$ ipython --no-banner

In [1]: import numpy as np

In [2]: np.set_printoptions(precision=4, suppress=True, linewidth=120)

In [3]: rnd = lambda a: np.round(a, 4) + 0

In [4]: mat = np.load("layer7.npy")

In [5]: print(mat)
[[-3.0522 -6.0061  0.024 ]
 [-1.0399 -2.0532  0.0324]]

In [6]: print(rnd(np.linalg.norm(mat, 1)), rnd(np.linalg.norm(mat, np.inf)))
8.0593 9.0823

In [7]: print(rnd(np.linalg.norm(mat, axis=0)))
[3.2245 6.3474 0.0403]

In [8]: print(rnd(mat[1] @ mat[0]))
15.5065

In [9]: print(np.linalg.norm(mat, axis=1).argmax())
0

In [10]: print(rnd(np.linalg.norm(mat, "nuc")))
7.1426

In [11]: print(rnd(np.linalg.norm(mat, 2)))
7.1195

In [12]: print(np.argsort(-np.linalg.norm(mat, axis=0).round(6), kind="stable")[:3])
[1 0 2]

In [13]: print([round(float(x), 4) for x in np.linalg.svd(mat, compute_uv=False)[:3]])
[7.1195, 0.0231]

In [14]: M2 = mat / np.sqrt((mat ** 2).mean(axis=1, keepdims=True))

In [15]: print(rnd(M2[0]))
[-0.7847 -1.5441  0.0062]

In [16]: print(rnd(mat - mat.mean(axis=1, keepdims=True)))
[[-0.0408 -2.9947  3.0354]
 [-0.0197 -1.033   1.0526]]

In [17]: print(np.linalg.matrix_rank(mat - mat.mean(axis=1, keepdims=True)))
2

In [18]: data = np.load("data.npy")

In [19]: print(data)
[[ -3.305    2.568    5.3514]
 [ 22.9975  -6.4489 -16.8023]
 [ 10.5071  -2.456   -7.4082]
 [ 42.3265  -5.2064 -18.4652]
 [-12.9812   1.4339   1.7145]
 [ -4.7896   0.3476   2.378 ]
 [ 39.6827  -6.413  -22.3158]
 [ 12.5435  -1.7365  -8.7952]
 [  4.625   -0.7103  -2.6135]
 [ 25.5263  -4.2642 -15.1407]
 [  5.0073  -1.5401  -4.1803]
 [-14.1738   3.3958   9.0907]
 [ -5.0286   3.7952  11.0779]
 [ 13.8993  -2.3665  -7.3234]
 [  8.5121  -0.641   -4.5577]
 [ 18.6617  -1.9166  -8.5055]
 [ -2.4532   0.7918  -0.8314]
 [-11.7312  -0.2976   0.1332]
 [ 21.9232  -6.0746 -19.6041]
 [ 23.7223  -3.7697  -6.7222]]

In [20]: Ac = (data - data.mean(axis=0)) / data.std(axis=0)

In [21]: print(rnd(Ac.std(axis=0)))
[1. 1. 1.]

In [22]: c = np.linalg.lstsq(np.delete(Ac, 1, axis=1), Ac[:, 1])[0]

In [23]: print(np.abs(c).argmax())
1

In [24]: M2 = np.c_[data[:, :2] @ np.array([[5, 5], [3, 5]]), np.array([-2, -9, -1, -1, -3, -1, -4, 9, -6, 7, 2, -2, 8, 4, 6, 2, -1, -3, -4, -9])]

In [25]: print(rnd(M2))
[[ -8.821   -3.685   -2.    ]
 [ 95.6408  82.743   -9.    ]
 [ 45.1675  40.2555  -1.    ]
 [196.0133 185.6005  -1.    ]
 [-60.6043 -57.7365  -3.    ]
 [-22.9052 -22.21    -1.    ]
 [179.1745 166.3485  -4.    ]
 [ 57.508   54.035    9.    ]
 [ 20.9941  19.5735  -6.    ]
 [114.8389 106.3105   7.    ]
 [ 20.4162  17.336    2.    ]
 [-60.6816 -53.89    -2.    ]
 [-13.7574  -6.167    8.    ]
 [ 62.397   57.664    4.    ]
 [ 40.6375  39.3555   6.    ]
 [ 87.5587  83.7255   2.    ]
 [ -9.8906  -8.307   -1.    ]
 [-59.5488 -60.144   -3.    ]
 [ 91.3922  79.243   -4.    ]
 [107.3024  99.763   -9.    ]]

In [26]: print(rnd(np.linalg.lstsq(data, M2[:, 0])[0]))
[5. 3. 0.]

In [27]: print(np.linalg.matrix_rank(M2))
3

In [28]: print(np.linalg.matrix_rank(np.c_[data, M2]))
4

In [29]: rng = np.random.default_rng(95)

In [30]: feats = np.eye(6, dtype=int)[rng.permutation(6)]

In [31]: print(feats)
[[1 0 0 0 0 0]
 [0 0 0 1 0 0]
 [0 0 1 0 0 0]
 [0 1 0 0 0 0]
 [0 0 0 0 0 1]
 [0 0 0 0 1 0]]

In [32]: print(feats @ np.ones(6))
[1. 1. 1. 1. 1. 1.]

In [33]: print(np.linalg.matrix_power(feats, 2))
[[1 0 0 0 0 0]
 [0 1 0 0 0 0]
 [0 0 1 0 0 0]
 [0 0 0 1 0 0]
 [0 0 0 0 1 0]
 [0 0 0 0 0 1]]

In [34]: p = np.eye(6)[2]

In [35]: for _ in range(5):
    ...:     p = p @ feats
    ...:     print(p.round(4))
    ...: 
[0. 0. 1. 0. 0. 0.]
[0. 0. 1. 0. 0. 0.]
[0. 0. 1. 0. 0. 0.]
[0. 0. 1. 0. 0. 0.]
[0. 0. 1. 0. 0. 0.]

In [36]: print(np.allclose(feats, feats.T))
True

In [37]: print(rnd(np.abs(np.linalg.eigvals(feats)).max()))
1.0

In [38]: print(feats @ feats)
[[1 0 0 0 0 0]
 [0 1 0 0 0 0]
 [0 0 1 0 0 0]
 [0 0 0 1 0 0]
 [0 0 0 0 1 0]
 [0 0 0 0 0 1]]

In [39]: print(np.trace(feats))
2

In [40]: print(rnd(np.linalg.det(feats)))
1.0

In [41]: print(feats[:, 1] @ feats[:, 4])
0

In [42]: print(feats @ feats.T)
[[1 0 0 0 0 0]
 [0 1 0 0 0 0]
 [0 0 1 0 0 0]
 [0 0 0 1 0 0]
 [0 0 0 0 1 0]
 [0 0 0 0 0 1]]

In [43]: print(feats.T @ feats)
[[1 0 0 0 0 0]
 [0 1 0 0 0 0]
 [0 0 1 0 0 0]
 [0 0 0 1 0 0]
 [0 0 0 0 1 0]
 [0 0 0 0 0 1]]

In [44]: print(rnd(np.linalg.svd(feats, compute_uv=False)))
[1. 1. 1. 1. 1. 1.]

In [45]: print(rnd(np.linalg.pinv(feats)))
[[1. 0. 0. 0. 0. 0.]
 [0. 0. 0. 1. 0. 0.]
 [0. 0. 1. 0. 0. 0.]
 [0. 1. 0. 0. 0. 0.]
 [0. 0. 0. 0. 0. 1.]
 [0. 0. 0. 0. 1. 0.]]

In [46]: vec = np.array([1, -2, 0])

In [47]: h = np.maximum(mat @ vec, 0)

In [48]: print(rnd(np.maximum(mat @ (3 * vec), 0)))
[26.88    9.1995]

In [49]: print(rnd(h))
[8.96   3.0665]

In [50]: print(rnd(mat.T @ h))
[-30.5366 -60.1108   0.3144]

In [51]: print(rnd(np.tanh(mat @ vec)))
[1.     0.9957]

In [52]: print(rnd(np.maximum(mat @ vec, 0) - np.maximum(-mat @ vec, 0)))
[8.96   3.0665]

In [53]: arr = np.load("x.npy")

In [54]: print(arr)
[[ 0 -1]
 [-2  0]]

In [55]: z = rng.permutation(2)

In [56]: print(z)
[0 1]

In [57]: M2 = arr[z][:, z]

In [58]: print(M2)
[[ 0 -1]
 [-2  0]]

In [59]: print(rnd(np.linalg.det(M2)), rnd(np.linalg.det(arr[z])))
-2.0 -2.0

In [60]: print(np.allclose(M2, arr))
True

In [61]: K = np.load("w.npy")

In [62]: print(K)
[[-17.6906 -25.71   -64.991 ]
 [-16.9652 -25.0253 -62.6172]
 [-16.2719 -24.3645 -60.3375]
 [-11.2236 -19.3094 -43.337 ]
 [ -9.1204 -17.0271 -35.9758]
 [ -3.2389  -9.3349 -13.5614]
 [ -2.9305  -8.8083 -12.2341]
 [ -2.7411  -8.4706 -11.4032]
 [ -1.9831  -6.9627  -7.9188]
 [ -1.8482  -6.6568  -7.263 ]
 [ -1.3186  -5.2502  -4.5212]
 [ -1.2997  -5.1907  -4.4164]
 [ -1.2191  -4.9275  -3.9648]
 [ -1.1374  -4.6395  -3.4942]
 [ -0.8805  -3.5202  -1.928 ]
 [ -0.5929  -1.7423  -0.4452]
 [ -0.3721  -0.8195  -0.148 ]
 [  0.0638   0.1027   0.0215]
 [  1.1919   1.3382   0.5555]
 [  2.194    2.0864   1.2482]
 [  3.1032   2.6626   1.9959]
 [ 17.7826   9.4858  19.7297]
 [ 53.0109  23.9629  73.8206]]

In [63]: z = K[:, 1] > np.median(K[:, 1])

In [64]: u = K[z].mean(axis=0) - K[~z].mean(axis=0)

In [65]: print(np.argsort(-np.abs(u).round(6), kind="stable"))
[2 1 0]

In [66]: print(z.astype(int))
[0 0 0 0 0 0 0 0 0 0 0 0 1 1 1 1 1 1 1 1 1 1 1]

In [67]: print(rnd((((K - K.mean(axis=0)) @ u > 0) == z).mean()))
0.8261
